$ python -q
>>> import numpy as np
>>> np.set_printoptions(precision=3, suppress=True, linewidth=200, floatmode="fixed")
>>> M = np.loadtxt("case14.csv", delimiter=",")
>>> print(M)
[[ 0.843 -0.261 -0.470]
 [-0.261  0.565 -0.783]
 [-0.470 -0.783 -0.409]]
>>> evals, vecs = np.linalg.eig(M)
>>> print(np.round(M @ vecs[:, 0] - evals[0] * vecs[:, 0], 3) + 0)
[0.000 0.000 0.000]
>>> print(np.sort(np.linalg.eigvals(M.T)))
[-1.000  1.000  1.000]
>>> print(np.prod(evals))
-1.0
>>> left, s, Vt = np.linalg.svd(M, full_matrices=False)
>>> print(np.round(left.T @ M @ Vt.T, 3) + 0)
[[1.000 0.000 0.000]
 [0.000 1.000 0.000]
 [0.000 0.000 1.000]]
>>> print(np.round(M.T @ M, 3) + 0)
[[1.000 0.000 0.000]
 [0.000 1.000 0.000]
 [0.000 0.000 1.000]]
>>> print(np.linalg.pinv(M))
[[ 0.843 -0.261 -0.470]
 [-0.261  0.565 -0.783]
 [-0.470 -0.783 -0.409]]
>>> print(round(M[:, 1] @ M[:, 2], 3))
0.0
>>> print(np.linalg.norm(M, axis=0))
[1.000 1.000 1.000]
>>> print(np.round(M @ M.T, 3) + 0)
[[1.000 0.000 0.000]
 [0.000 1.000 0.000]
 [0.000 0.000 1.000]]
>>> B = np.array([[1, 2], [2, 0], [2, 2]])
>>> print(np.einsum("ik,kj->ij", M, B))
[[-0.617  0.748]
 [-0.696 -2.087]
 [-2.852 -1.757]]
>>> print(B.T @ M.T)
[[-0.617 -0.696 -2.852]
 [ 0.748 -2.087 -1.757]]
>>> print(np.einsum("ik,kj->ji", M, B))
[[-0.617 -0.696 -2.852]
 [ 0.748 -2.087 -1.757]]
>>> print(np.einsum("ij->j", M))
[ 0.113 -0.478 -1.661]
>>> print(M @ B)
[[-0.617  0.748]
 [-0.696 -2.087]
 [-2.852 -1.757]]
>>> print(np.linalg.matrix_rank(M @ B))
2
>>> print(np.einsum("ij,ij->i", M, M))
[1.000 1.000 1.000]
>>> print(np.linalg.matrix_rank(np.vstack([M, B.T])))
3
>>> print(np.vstack([M, B.T]).shape)
(5, 3)
>>> print(np.all(np.linalg.eigvalsh(M) > 0))
False
>>> try:
...     np.linalg.cholesky(M)
... except np.linalg.LinAlgError as e:
...     print(repr(e))
... 
LinAlgError('Matrix is not positive definite')
>>> print(np.round(np.linalg.eigvalsh(M).min(), 3))
-1.0
>>> J = np.load("m.npy")
>>> print(J)
[[-1 -1 -1 -1]
 [-1 -2 -2 -2]
 [-1 -2 -3 -3]
 [-1 -2 -3 -4]]
>>> rng = np.random.default_rng(792381)
>>> lab = rng.permutation(4)
>>> print(lab)
[2 1 3 0]
>>> B = J[lab][:, lab]
>>> print(np.trace(B))
-10
>>> print(B)
[[-3 -2 -3 -1]
 [-2 -2 -2 -1]
 [-3 -2 -4 -1]
 [-1 -1 -1 -1]]
>>> E = np.loadtxt("test11.csv", delimiter=",")
>>> print(E)
[[ 3.000  0.000  0.000]
 [ 0.000  0.000 -2.000]
 [ 0.000  3.000  2.000]]
>>> # splits into 2 blocks
>>> lab = rng.permutation(3)
>>> print(lab)
[1 2 0]
>>> B = E[lab][:, lab]
>>> print(np.diag(B))
[0.000 2.000 3.000]
>>> print(B)
[[ 0.000 -2.000  0.000]
 [ 3.000  2.000  0.000]
 [ 0.000  0.000  3.000]]
>>> print(np.allclose(B, E))
False
>>> print(np.sort(np.abs(np.linalg.eigvals(B))))
[2.449 2.449 3.000]
>>> print(round(np.linalg.det(B), 3), round(float(np.linalg.det(E[lab])), 3))
18.0 18.0
>>> print(np.trace(B))
5.0
>>> x0 = np.array([-3, 1, -2])
>>> rhs = E @ x0
>>> beta, lr = np.zeros(3), 1 / np.linalg.norm(E, 2) ** 2
>>> for i in range(200):
...     beta -= lr * E.T @ (E @ beta - rhs)
...     if i % 50 == 0: print(i, round(np.linalg.norm(E @ beta - rhs), 3))
... 
0 4.425
50 0.0
100 0.0
150 0.0
>>> print(np.round(np.linalg.cond(E), 3))
2.42
>>> print(beta)
[-3.000  1.000 -2.000]
>>> u = np.array([2, -2, -1, 2])
>>> r1 = np.array([-8, 4, 6, 9])
>>> X = np.outer(u, r1)
>>> print(X)
[[-16   8  12  18]
 [ 16  -8 -12 -18]
 [  8  -4  -6  -9]
 [-16   8  12  18]]
>>> # row 3 repeats row 0
>>> print(np.linalg.cond(X) > 100)
True
>>> print(np.round(np.linalg.norm(X, 2) / np.linalg.norm(X), 3))
1.0
>>> left, s, Vt = np.linalg.svd(X)
>>> vecs = Vt[:(s > 1e-8).sum()]
>>> x0 = X[2] + 4 * X[0] + rng.integers(2) * np.eye(4)[2]
>>> print(x0)
[-56.000  28.000  42.000  63.000]
>>> print(np.linalg.matrix_rank(np.vstack([X, x0])))
1
>>> print(np.diag(vecs.T @ vecs))
[0.325 0.081 0.183 0.411]
>>> print(round(np.linalg.norm(x0 - vecs.T @ vecs @ x0), 3))
0.0
>>> r = np.linalg.matrix_rank(X)
>>> print(r)
1
>>> N = np.linalg.svd(X)[2][r:].T
>>> print([int(np.linalg.matrix_rank(X[:, :j + 1])) for j in range(4)])
[1, 1, 1, 1]
>>> print(N @ N.T)
[[ 0.675  0.162  0.244  0.365]
 [ 0.162  0.919 -0.122 -0.183]
 [ 0.244 -0.122  0.817 -0.274]
 [ 0.365 -0.183 -0.274  0.589]]
>>> print([int(np.linalg.matrix_rank(np.delete(X, i, axis=0))) for i in range(4)])
[1, 1, 1, 1]
>>> print(np.allclose(X @ N, 0))
True
>>> theta = np.radians(90)
>>> R = np.eye(3)
>>> R[1, 1] = R[2, 2] = np.cos(theta)
>>> R[1, 2], R[2, 1] = -np.sin(theta), np.sin(theta)
>>> print(R.round(3) + 0)
[[ 1.000  0.000  0.000]
 [ 0.000  0.000 -1.000]
 [ 0.000  1.000  0.000]]
>>> B = E @ R.T
>>> print(np.allclose(np.linalg.norm(E, axis=1), np.linalg.norm(B, axis=1)))
True
>>> print(np.abs(B - E).max(axis=0))
[0.000 5.000 2.000]
>>> print(np.allclose(E @ E.T, B @ B.T))
True
>>> print(B.round(3) + 0)
[[ 3.000  0.000  0.000]
 [ 0.000  2.000  0.000]
 [ 0.000 -2.000  3.000]]
